$ python3 -q
>>> import numpy as np
>>> np.set_printoptions(suppress=True, linewidth=140)
>>> K = np.array([[3, 0, 0, 0, 0, 0, 0],
...     [0, -2, 0, 0, 0, 0, 0],
...     [0, 0, 2, 0, 0, 0, 0],
...     [0, 0, 0, 3, 0, 0, 0],
...     [0, 0, 0, 0, -2, 0, 0],
...     [0, 0, 0, 0, 0, 1, 0],
...     [0, 0, 0, 0, 0, 0, 2]])
>>> K
array([[ 3,  0,  0,  0,  0,  0,  0],
       [ 0, -2,  0,  0,  0,  0,  0],
       [ 0,  0,  2,  0,  0,  0,  0],
       [ 0,  0,  0,  3,  0,  0,  0],
       [ 0,  0,  0,  0, -2,  0,  0],
       [ 0,  0,  0,  0,  0,  1,  0],
       [ 0,  0,  0,  0,  0,  0,  2]])
>>> K @ K
array([[9, 0, 0, 0, 0, 0, 0],
       [0, 4, 0, 0, 0, 0, 0],
       [0, 0, 4, 0, 0, 0, 0],
       [0, 0, 0, 9, 0, 0, 0],
       [0, 0, 0, 0, 4, 0, 0],
       [0, 0, 0, 0, 0, 1, 0],
       [0, 0, 0, 0, 0, 0, 4]])
>>> np.linalg.matrix_rank(K - K[0, 0] * np.eye(7))
np.int64(5)
>>> np.prod(np.diag(K)), np.round(np.linalg.det(K), 3)
(np.int64(144), np.float64(144.0))
>>> print(np.round(np.sort(np.linalg.eigvals(K)), 3))
[-2. -2.  1.  2.  2.  3.  3.]
>>> print([int(np.linalg.matrix_rank(np.linalg.matrix_power(K, p))) for p in range(1, 8)])
[7, 7, 7, 7, 7, 7, 7]
>>> w, evecs = np.linalg.eigh(K)
>>> x0 = np.array([3, 2, 1, 5, 0, 5, 2])
>>> evecs * np.maximum(w, 0) @ evecs.T
array([[3., 0., 0., 0., 0., 0., 0.],
       [0., 0., 0., 0., 0., 0., 0.],
       [0., 0., 2., 0., 0., 0., 0.],
       [0., 0., 0., 3., 0., 0., 0.],
       [0., 0., 0., 0., 0., 0., 0.],
       [0., 0., 0., 0., 0., 1., 0.],
       [0., 0., 0., 0., 0., 0., 2.]])
>>> np.abs(K).sum(axis=1).max(), np.abs(w).max()
(np.int64(3), np.float64(3.0))
>>> np.round(np.linalg.eigvalsh(K[1:, 1:]), 3)
array([-2., -2.,  1.,  2.,  2.,  3.])
>>> round(float(x0 @ K @ x0 / (x0 @ x0)), 3), w[0], w[-1]
(1.897, np.float64(-2.0), np.float64(3.0))
